$ python3 -q
>>> import numpy as np
>>> np.set_printoptions(suppress=True, linewidth=120)
>>> m1 = np.loadtxt("sample16.csv", delimiter=",")
>>> m1
array([[-4., -4., -3.,  4.],
       [-4., -4., -4., -3.],
       [-3., -4., -4., -4.],
       [ 4., -3., -4., -4.]])
>>> Uu, sig, vt = np.linalg.svd(m1, full_matrices=False)
>>> np.round(np.cumsum(sig ** 2) / np.sum(sig ** 2), 3)
array([0.638, 0.928, 1.   , 1.   ])
>>> sig.round(3)
array([12.062,  8.123,  4.062,  0.123])
>>> round(float(np.sqrt((sig ** 2).sum())), 3), round(float(np.linalg.norm(m1)), 3)
(15.1, 15.1)
>>> np.allclose(Uu * sig @ vt, m1)
True
>>> Uu.shape, sig.shape, vt.shape
((4, 4), (4,), (4, 4))
>>> np.round(np.abs(vt[0]), 3)
array([0.355, 0.612, 0.612, 0.355])
>>> np.abs(Uu[:, 0]).round(6).argmax()
np.int64(1)
>>> np.round(Uu.T @ m1 @ vt.T, 3) + 0
array([[12.062,  0.   ,  0.   ,  0.   ],
       [ 0.   ,  8.123,  0.   ,  0.   ],
       [ 0.   ,  0.   ,  4.062,  0.   ],
       [ 0.   ,  0.   ,  0.   ,  0.123]])
>>> X = np.load("m.npy")
>>> X
array([[ 5., -4., -1.,  1.],
       [ 2.,  5., -2.,  1.],
       [ 0.,  0., -2.,  9.],
       [ 0.,  0.,  0., -5.]])
>>> f = np.array([5, -1, 3, 0])
>>> B = X + np.outer(f, np.eye(4)[3])
>>> np.linalg.matrix_rank(np.linalg.inv(B) - np.linalg.inv(X), tol=1e-8)
np.int64(1)
>>> B
array([[ 5., -4., -1.,  6.],
       [ 2.,  5., -2.,  0.],
       [ 0.,  0., -2., 12.],
       [ 0.,  0.,  0., -5.]])
>>> F = np.array([[0, 0, 1, 1], [0, 0, 0, 1], [1, 0, 0, 0], [1, 1, 0, 0]])
>>> round(float(np.linalg.eigvalsh(F).min()), 3)
-1.618
>>> rng = np.random.default_rng(850785)
>>> idx = rng.permutation(4)
>>> idx
array([3, 0, 2, 1])
>>> B = F[idx][:, idx]
>>> round(float(np.linalg.det(B)), 3), np.round(np.linalg.det(F[idx]), 3)
(1.0, np.float64(1.0))
>>> np.round(np.sort(np.abs(np.linalg.eigvals(B))), 3)
array([0.618, 0.618, 1.618, 1.618])
>>> np.trace(B)
np.int64(0)
>>> f = np.array([2, 1])
>>> np.correlate(F[3], F[0], "full")
array([1, 2, 1, 0, 0, 0, 0])
>>> B = X[0, 0] * X[1:] - np.outer(X[1:, 0], X[0])
>>> B
array([[  0.,  33.,  -8.,   3.],
       [  0.,   0., -10.,  45.],
       [  0.,   0.,   0., -25.]])
>>> X[:, 0] / X[0, 0]
array([1. , 0.4, 0. , 0. ])
>>> G = B.T @ B
>>> np.round(np.linalg.eigvalsh(G)[::-1], 3)
array([2758.781, 1131.413,   21.806,    0.   ])
>>> np.diag(G)
array([   0., 1089.,  164., 2659.])
>>> (B @ B.T).shape
(3, 3)
>>> np.trace(G), (B ** 2).sum()
(np.float64(3912.0), np.float64(3912.0))
>>> mat = np.load("arr.npy")
>>> mat
array([[-1., -3.,  0.,  0.,  0.],
       [-3., -2., -3.,  0.,  0.],
       [ 0., -3.,  3., -3.,  0.],
       [ 0.,  0., -3.,  1., -3.],
       [ 0.,  0.,  0., -3., -1.]])
>>> evals, evecs = np.linalg.eigh(mat)
>>> vec = np.array([-2, -3, -2, -2, -1])
>>> np.round(vec @ mat @ vec / (vec @ vec), 3), np.round(evals[0], 3), np.round(evals[-1], 3)
(np.float64(-5.227), np.float64(-5.436), np.float64(6.402))
